$ python -q
>>> import numpy as np
>>> import numpy.linalg as la
>>> np.set_printoptions(suppress=True, linewidth=120)
>>> def rd(a):
...     return np.round(a, 3) + 0
... 
>>> W0 = np.load("m.npy")
>>> rd(W0)
array([[ 1.469,  0.914, -1.679,  1.786],
       [ 1.531,  0.893, -2.119,  1.171],
       [-0.994, -0.748,  0.334, -2.709],
       [ 1.532,  0.886, -2.166,  1.086],
       [ 1.528,  0.868, -2.26 ,  0.898],
       [-1.494, -0.813,  2.426, -0.472],
       [-0.881, -0.324,  2.401,  1.535],
       [-0.352, -0.425, -0.875, -2.816],
       [ 0.709,  0.612,  0.245,  2.839],
       [ 0.694,  0.604,  0.274,  2.842],
       [-1.158, -0.818,  0.717, -2.545],
       [ 1.252,  0.855, -0.959,  2.405],
       [-0.092, -0.28 , -1.277, -2.699],
       [-0.365, -0.432, -0.853, -2.82 ]])
>>> # null space of dimension 2
>>> Uu, sig, Vt = la.svd(W0)
>>> print(rd(sig))
[9.185 6.453 0.    0.   ]
>>> B = Uu[:, :2] @ np.diag(sig[:2]) @ Vt[:2]
>>> la.matrix_rank(B)
np.int64(2)
>>> rd(np.abs(W0 - B).max())
np.float64(0.0)
>>> rd(la.norm(W0 - B, 2)), rd(sig[2])
(np.float64(0.0), np.float64(0.0))
>>> cen = W0 - W0.mean(axis=0)
>>> evecs = la.svd(cen)[2][:2]
>>> B = cen - cen @ evecs.T @ evecs
>>> rd(la.norm(B) / la.norm(cen))
np.float64(0.0)
>>> rd(np.diag(evecs.T @ evecs))
array([0.261, 0.093, 0.743, 0.903])
>>> z = W0[:, 0] > np.median(W0[:, 0])
>>> u = W0[z].mean(axis=0) - W0[~z].mean(axis=0)
>>> np.argsort(-np.abs(u).round(6), kind="stable")
array([3, 0, 2, 1])
>>> rd(u)
array([ 2.007,  1.353, -1.648,  3.651])
>>> feats = np.load("test9.npy")
>>> print(feats)
[[ 0.3 -1.1 -0.6 -1.5 -2.2]
 [ 0.9  0.9  2.5 -0.1  0.3]
 [ 1.2 -0.2 -0.1  0.8 -0.9]
 [-4.2  0.4 -0.5 -1.4 -0.3]
 [-3.   0.   1.9  0.5  0. ]]
>>> Q, evecs = la.qr(feats[:, :1])[0], la.qr(feats[:, 1:])[0]
>>> sig = la.svd(Q.T @ evecs, compute_uv=False)
>>> rd(la.norm(Q @ Q.T - evecs @ evecs.T, 2))
np.float64(1.0)
>>> (sig > 0.9).sum()
np.int64(0)
>>> rd(sig)
array([0.514])
>>> rd(np.degrees(np.arccos(sig.clip(0, 1))))
array([59.046])
>>> u = np.array([-3, 0])
>>> rd(np.polyval(u, feats[4]))
array([ 9. ,  0. , -5.7, -1.5,  0. ])
>>> u, v = feats[2], feats[0]
>>> u @ v
np.float64(1.42)
>>> p = (u @ v) / (u @ u) * u
>>> rd((v - p) @ u)
np.float64(0.0)
>>> rd(v - p)
array([-0.28 , -1.003, -0.552, -1.886, -1.765])
>>> print(la.matrix_rank(np.outer(u, v)))
1
>>> rd(la.norm(u + v) ** 2 + la.norm(u - v) ** 2)
np.float64(23.38)
>>> arr = np.load("layer2.npy")
>>> rd(arr)
array([[ 0.754,  0.579,  0.532,  0.714],
       [ 0.579,  1.424, -0.853,  0.172],
       [ 0.532, -0.853,  2.   ,  0.989],
       [ 0.714,  0.172,  0.989,  0.822]])
>>> la.lstsq(arr[:-1].T, arr[-1])[2]
np.int32(2)
>>> np.allclose(arr[:-1].T @ la.lstsq(arr[:-1].T, arr[-1])[0], arr[-1])
True
>>> np.abs(np.diag(la.qr(arr)[1])) > 1e-9
array([ True,  True, False, False])
>>> P = np.triu(np.array([[-2, 0, 2, -3], [1, 3, -3, -3], [0, -1, -1, 3], [3, -2, -3, 2]]), 1) + np.eye(4)
>>> B = P @ arr @ la.inv(P)
>>> la.matrix_rank(B)
np.int64(2)
>>> rd(la.det(B))
np.float64(0.0)
>>> np.trace(B), np.trace(arr)
(np.float64(5.0), np.float64(5.0))
>>> ev, evecs = la.eigh(arr)
>>> x = np.array([-1, 2, 4, -4])
>>> rd(np.abs(arr).sum(axis=1).max()), np.abs(ev).max()
(np.float64(4.374), np.float64(3.0))
>>> rd(evecs * np.maximum(ev, 0) @ evecs.T)
array([[ 0.754,  0.579,  0.532,  0.714],
       [ 0.579,  1.424, -0.853,  0.172],
       [ 0.532, -0.853,  2.   ,  0.989],
       [ 0.714,  0.172,  0.989,  0.822]])
>>> rd(evecs * np.abs(ev) @ evecs.T)
array([[ 0.754,  0.579,  0.532,  0.714],
       [ 0.579,  1.424, -0.853,  0.172],
       [ 0.532, -0.853,  2.   ,  0.989],
       [ 0.714,  0.172,  0.989,  0.822]])
>>> print(rd(x @ arr @ x))
2.694
>>> ev, evecs = la.eigh(arr)
>>> np.abs(evecs[:, -1]).round(6).argmax()
np.int64(2)
>>> rd(evecs.T @ arr @ evecs)
array([[0., 0., 0., 0.],
       [0., 0., 0., 0.],
       [0., 0., 2., 0.],
       [0., 0., 0., 3.]])
>>> rd(ev)
array([0., 0., 2., 3.])
>>> rd(la.svd(arr, compute_uv=False))
array([3., 2., 0., 0.])
>>> np.unique(ev.round(6) + 0, return_counts=True)[1]
array([2, 1, 1])
>>> B = np.array([[3, 0], [2, 1]])
>>> Z = np.kron(B, arr)
>>> Z.shape
(8, 8)
>>> la.matrix_rank(Z)
np.int64(4)
>>> print(rd(la.norm(Z, 2)), rd(la.norm(B, 2) * la.norm(arr, 2)))
10.951 10.951
>>> X = np.load("data.npy")
>>> rd(X)
array([[ 0.632,  0.481, -0.03 ],
       [ 0.481,  0.37 ,  0.039],
       [-0.03 ,  0.039,  0.998]])
>>> # equal to its transpose
>>> rd(la.norm(X, 1)), rd(la.norm(X, np.inf))
(np.float64(1.143), np.float64(1.143))
>>> rd(la.norm(X[2] - X[0]))
np.float64(1.3)
>>> la.norm(X, axis=1).argmax()
np.int64(2)
>>> print(rd(la.norm(X, 2)))
1.0
